In [1]: import numpy as np

In [2]: np.set_printoptions(precision=3, suppress=True, linewidth=100, floatmode="fixed")

In [3]: F = np.array([[3.0, 1.0], [0.0, 3.0]])

In [4]: gram = F.T @ F

In [5]: (F @ F.T).shape
Out[5]: (2, 2)

In [6]: np.linalg.svd(F, compute_uv=False) ** 2
Out[6]: array([12.541,  6.459])

In [7]: gram
Out[7]: 
array([[ 9.000,  3.000],
       [ 3.000, 10.000]])

In [8]: np.linalg.eigvalsh(gram)[::-1]
Out[8]: array([12.541,  6.459])

In [9]: sv = 3 * 0.7 ** np.arange(3)

In [10]: O, _ = np.linalg.qr(np.array([[0.0, -3.1, -0.6], [0.1, 0.6, 0.3], [-1.0, 1.9, -1.3]]))

In [11]: rng = np.random.default_rng(177)

In [12]: K = rng.normal(size=(27, 3)) * sv @ O

In [13]: K
Out[13]: 
array([[-1.418,  4.517, -1.758],
       [-0.469, -0.745,  1.665],
       [ 0.295,  0.948,  2.214],
       [ 1.181, -0.617,  0.542],
       [ 2.163,  1.748,  2.727],
       [ 0.755,  3.510, -0.668],
       [-1.242,  2.626, -0.565],
       [ 3.515,  0.213, -3.362],
       [ 2.688, -2.818,  0.122],
       [-3.962,  3.074,  3.113],
       [ 2.795,  3.287,  2.271],
       [ 1.918, -3.581,  0.305],
       [-0.365,  2.890,  0.229],
       [ 0.755, -2.667, -0.187],
       [ 0.355, -1.813,  1.884],
       [ 0.743,  1.967,  5.980],
       [ 1.057,  1.788, -4.225],
       [ 1.674,  0.056,  0.943],
       [ 0.488,  2.731, -0.811],
       [ 0.753, -2.671,  3.416],
       [-0.082,  0.081, -0.714],
       [-1.889,  4.041,  0.076],
       [-2.094,  4.356, -0.185],
       [ 1.171,  2.655, -2.699],
       [-0.938, -1.097,  0.574],
       [ 1.656, -5.604,  1.151],
       [-2.673, -1.052,  2.146]])

In [14]: theta = np.radians(135)

In [15]: R = np.eye(3)

In [16]: R[2, 2] = R[1, 1] = np.cos(theta)

In [17]: R[2, 1], R[1, 2] = -np.sin(theta), np.sin(theta)

In [18]: R
Out[18]: 
array([[ 1.000,  0.000,  0.000],
       [ 0.000, -0.707,  0.707],
       [ 0.000, -0.707, -0.707]])

In [19]: out = K @ R.T

In [20]: np.abs(out - K).max(axis=0)
Out[20]: array([ 0.000, 10.380, 11.600])

In [21]: round(float(np.linalg.det(R)), 3), round(np.trace(R), 3)
Out[21]: (1.0, np.float64(-0.414))

In [22]: np.allclose(K @ K.T, out @ out.T)
Out[22]: True

In [23]: idx = rng.permutation(3)

In [24]: idx
Out[24]: array([1, 0, 2])

In [25]: out = R[idx][:, idx]

In [26]: np.allclose(out, R)
Out[26]: False

In [27]: np.sort(np.abs(np.linalg.eigvals(out)))
Out[27]: array([1.000, 1.000, 1.000])

In [28]: out
Out[28]: 
array([[-0.707,  0.000,  0.707],
       [ 0.000,  1.000,  0.000],
       [-0.707,  0.000, -0.707]])

In [29]: Ac = K - K.mean(axis=1)
---------------------------------------------------------------------------
ValueError                                Traceback (most recent call last)
Cell In[29], line 1
----> 1 Ac = K - K.mean(axis=1)

ValueError: operands could not be broadcast together with shapes (27,3) (27,) 

In [30]: Ac = K - K.mean(axis=0)

In [31]: left, sv, Vt = np.linalg.svd(Ac, full_matrices=False)

In [32]: (np.sign(left[:, 0]) == np.sign(left[0, 0])).astype(int)
Out[32]: array([1, 0, 0, 0, 0, 1, 1, 0, 0, 1, 1, 0, 1, 0, 0, 0, 1, 0, 1, 0, 0, 1, 1, 1, 0, 0, 0])

In [33]: np.abs(Vt[-1])
Out[33]: array([0.865, 0.364, 0.346])

In [34]: np.linalg.matrix_rank(Ac)
Out[34]: np.int64(3)

In [35]: out = np.array([[-3, -3, -2], [-1, 3, -2], [1, -3, 2]])

In [36]: W0 = np.triu(out, 1)

In [37]: W0
Out[37]: 
array([[ 0, -3, -2],
       [ 0,  0, -2],
       [ 0,  0,  0]])

In [38]: # triangular: eigenvalues sit on the diagonal

In [39]: left, sv, Vt = np.linalg.svd(W0)

In [40]: evecs = Vt[:(sv > 1e-8).sum()]

In [41]: x0 = W0[1] + 5 * W0[0] + rng.integers(2) * np.eye(3)[0]

In [42]: x0
Out[42]: array([  1.000, -15.000, -12.000])

In [43]: np.linalg.matrix_rank(np.vstack([W0, x0]))
Out[43]: np.int64(3)

In [44]: M = np.load("a.npy")

In [45]: M
Out[45]: 
array([[ 0,  0,  0],
       [ 2, -3, -1],
       [ 4, -5, -3],
       [ 5, -1,  1],
       [ 0,  0,  0],
       [ 0,  0,  0],
       [ 0,  0,  0],
       [ 0,  0,  0],
       [ 2, -3, -1],
       [ 0,  0,  0],
       [ 0,  0,  0],
       [ 2, -3, -1],
       [ 0,  0,  0],
       [ 5, -1,  1],
       [ 0,  0,  0],
       [ 7, -4,  0],
       [ 0,  0,  0],
       [ 5, -1,  1],
       [ 7, -4,  0],
       [ 2, -3, -1]])

In [46]: idx = M[:, 1] > np.median(M[:, 1])

In [47]: r0 = M[idx].mean(axis=0) - M[~idx].mean(axis=0)

In [48]: idx.astype(int)
Out[48]: array([1, 0, 0, 0, 1, 1, 1, 1, 0, 1, 1, 0, 1, 0, 1, 0, 1, 0, 0, 0])

In [49]: r0
Out[49]: array([-4.100,  2.800,  0.400])

In [50]: np.argsort(-np.abs(r0).round(6), kind="stable")
Out[50]: array([0, 1, 2])

In [51]: dist = np.linalg.norm(M[:, None] - M[None], axis=-1)

In [52]: np.linalg.norm(M - M.mean(axis=0), axis=1)
Out[52]: 
array([2.490, 1.790, 4.960, 3.210, 2.490, 2.490, 2.490, 2.490, 1.790, 2.490, 2.490, 1.790, 2.490,
       3.210, 2.490, 5.595, 2.490, 3.210, 5.595, 1.790])

In [53]: dist[:5, :5]
Out[53]: 
array([[0.000, 3.742, 7.071, 5.196, 0.000],
       [3.742, 0.000, 3.464, 4.123, 3.742],
       [7.071, 3.464, 0.000, 5.745, 7.071],
       [5.196, 4.123, 5.745, 0.000, 5.196],
       [0.000, 3.742, 7.071, 5.196, 0.000]])

In [54]: dist[0].round(6).argsort(kind="stable")[:4]
Out[54]: array([0, 4, 5, 6])

In [55]: np.unravel_index(dist.round(6).argmax(), dist.shape)
Out[55]: (np.int64(0), np.int64(15))

In [56]: np.flatnonzero(dist[0] < dist.mean() / 2)
Out[56]: array([ 0,  4,  5,  6,  7,  9, 10, 12, 14, 16])

In [57]: np.diff(M, axis=0)
Out[57]: 
array([[ 2, -3, -1],
       [ 2, -2, -2],
       [ 1,  4,  4],
       [-5,  1, -1],
       [ 0,  0,  0],
       [ 0,  0,  0],
       [ 0,  0,  0],
       [ 2, -3, -1],
       [-2,  3,  1],
       [ 0,  0,  0],
       [ 2, -3, -1],
       [-2,  3,  1],
       [ 5, -1,  1],
       [-5,  1, -1],
       [ 7, -4,  0],
       [-7,  4,  0],
       [ 5, -1,  1],
       [ 2, -3, -1],
       [-5,  1, -1]])

In [58]: np.count_nonzero(M)
Out[58]: np.int64(28)

In [59]: M.mean(axis=0)
Out[59]: array([ 2.050, -1.400, -0.200])

In [60]: M - M[0]
Out[60]: 
array([[ 0,  0,  0],
       [ 2, -3, -1],
       [ 4, -5, -3],
       [ 5, -1,  1],
       [ 0,  0,  0],
       [ 0,  0,  0],
       [ 0,  0,  0],
       [ 0,  0,  0],
       [ 2, -3, -1],
       [ 0,  0,  0],
       [ 0,  0,  0],
       [ 2, -3, -1],
       [ 0,  0,  0],
       [ 5, -1,  1],
       [ 0,  0,  0],
       [ 7, -4,  0],
       [ 0,  0,  0],
       [ 5, -1,  1],
       [ 7, -4,  0],
       [ 2, -3, -1]])

In [61]: M.shape
Out[61]: (20, 3)

In [62]: x0 = np.array([-3, -2, -3])

In [63]: target = M @ x0

In [64]: np.linalg.solve(M.T @ M, M.T @ target)
Out[64]: array([-3.000, -2.000, -3.000])

In [65]: np.linalg.lstsq(M, target)[0]
Out[65]: array([-3.000, -2.000, -3.000])

In [66]: target = target + 0.05 * rng.normal(size=20)

In [67]: target
Out[67]: 
array([ -0.051,   2.995,   7.036, -15.955,   0.009,   0.008,  -0.011,  -0.017,   3.049,  -0.028,
        -0.017,   2.976,  -0.005, -15.993,  -0.066, -12.991,   0.011, -16.017, -12.979,   2.919])

In [68]: b, *_ = np.linalg.lstsq(M, target)

In [69]: np.round(M.T @ (target - M @ b), 3) + 0
Out[69]: array([0.000, 0.000, 0.000])

In [70]: b.round()
Out[70]: array([-3.000, -2.000, -3.000])
